>>> import numpy as np
>>> np.set_printoptions(suppress=True, linewidth=100)
>>> rnd = lambda a: np.round(a, 1) + 0
>>> feats = np.array([[-0.8, 0.4, 2.2],
...     [-1.6, 0.3, 0.7],
...     [0.2, 0.4, -0.3],
...     [-1.1, -0.5, -0.5],
...     [0.4, 0.2, 1.8],
...     [0.3, 0.9, -1.4],
...     [-0.9, 0.7, 0.1],
...     [1.6, 0.6, 0.3],
...     [-1.8, -0.2, -0.3],
...     [-0.3, 0.5, 1.2],
...     [1.9, -0.5, 1.3],
...     [0.8, 0.1, 0.6],
...     [1.0, 0.1, -0.6],
...     [1.4, -1.1, 0.2],
...     [0.6, 1.9, 0.4],
...     [0.4, -0.4, -0.8],
...     [0.7, -1.6, 1.0],
...     [-1.9, 0.0, -2.0],
...     [0.1, 0.9, 0.9],
...     [0.4, 0.3, -0.1]])
>>> rng = np.random.default_rng(19388)
>>> feats[:, 1] = -2 * feats[:, 0] + 0.1 * rng.normal(size=20)
>>> rnd(feats)
array([[-0.8,  1.6,  2.2],
       [-1.6,  3.2,  0.7],
       [ 0.2, -0.4, -0.3],
       [-1.1,  2.3, -0.5],
       [ 0.4, -0.7,  1.8],
       [ 0.3, -0.6, -1.4],
       [-0.9,  1.9,  0.1],
       [ 1.6, -3.2,  0.3],
       [-1.8,  3.5, -0.3],
       [-0.3,  0.5,  1.2],
       [ 1.9, -3.8,  1.3],
       [ 0.8, -1.6,  0.6],
       [ 1. , -2. , -0.6],
       [ 1.4, -2.7,  0.2],
       [ 0.6, -1.4,  0.4],
       [ 0.4, -0.6, -0.8],
       [ 0.7, -1.4,  1. ],
       [-1.9,  3.8, -2. ],
       [ 0.1,  0. ,  0.9],
       [ 0.4, -0.9, -0.1]])
>>> dist = np.linalg.norm(feats[:, None] - feats[None], axis=-1)
>>> dist[13].round(6).argsort(kind="stable")[:4]
array([13,  7, 12, 11])
>>> np.flatnonzero(dist[13] < dist.mean() / 2)
array([ 7, 11, 12, 13, 14])
>>> (dist + 1e9 * np.eye(20)).round(6).argmin(axis=1)
array([ 9,  8, 19,  6, 16, 15,  3, 13,  1, 18,  7, 14, 13,  7, 11,  2, 11,  8,  9,  2])
